$ python -q
>>> import numpy as np
>>> import numpy.linalg as la
>>> np.set_printoptions(precision=2, suppress=True, linewidth=200, floatmode="fixed")
>>> A = np.load("block14.npy")
>>> A
array([[ 1,  1,  0,  0,  0,  0],
       [-5,  2,  0,  0,  0,  0],
       [ 4, -4,  0,  0,  0,  0],
       [ 0,  0,  1,  1,  0,  0],
       [ 0,  0, -5,  2,  0,  0],
       [ 0,  0,  4, -4,  0,  0],
       [ 0,  0,  0,  0,  1,  1],
       [ 0,  0,  0,  0, -5,  2],
       [ 0,  0,  0,  0,  4, -4]])
>>> u, r1 = A[1], A[5]
>>> u @ u
np.int64(29)
>>> p = (u @ r1) / (u @ u) * u
>>> round(la.norm(u + r1) ** 2 + la.norm(u - r1) ** 2, 2)
np.float64(122.0)
>>> (r1 - p) @ u
np.float64(0.0)
>>> p
array([-0.00,  0.00,  0.00,  0.00,  0.00,  0.00])
>>> x = np.array([1, -2, 0, 0, 1, 2])
>>> y = A @ x
>>> y
array([-1, -9, 12,  0,  0,  0,  3, -1, -4])
>>> rng = np.random.default_rng(91679)
>>> y = y + 0.3 * rng.normal(size=9)
>>> y
array([-1.10, -8.66, 11.95,  0.17,  0.11, -0.28,  3.27, -1.09, -4.14])
>>> b, *_ = la.lstsq(A, y)
>>> [round(float(la.norm(la.solve(A.T @ A + lam * np.eye(6), A.T @ y))), 2) for lam in (0, 1, 10, 100)]
[3.28, 2.88, 1.83, 0.72]
>>> round(float(la.norm(y - A @ b)), 2)
0.13
>>> b.round()
array([ 1.00, -2.00,  0.00,  0.00,  1.00,  2.00])
>>> q, R = la.qr(A)
>>> np.abs(np.diag(R))
array([6.48, 2.47, 6.48, 2.47, 6.48, 2.47])
>>> round(np.trace(q @ q.T), 2)
np.float64(6.0)
>>> W0 = np.load("case7.npy")
>>> W0
array([[4, 5, 3],
       [5, 0, 4],
       [3, 4, 0]])
>>> u = np.array([3, 1, 2])
>>> A2 = W0 + np.outer(u, np.eye(3)[2])
>>> A2
array([[4.00, 5.00, 6.00],
       [5.00, 0.00, 5.00],
       [3.00, 4.00, 2.00]])
>>> la.matrix_rank(A2 - W0)
np.int64(1)
>>> C2 = W0.T @ W0
>>> la.eigvalsh(C2)[::-1]
array([94.68, 19.64,  1.69])
>>> np.trace(C2), (W0 ** 2).sum()
(np.int64(116), np.int64(116))
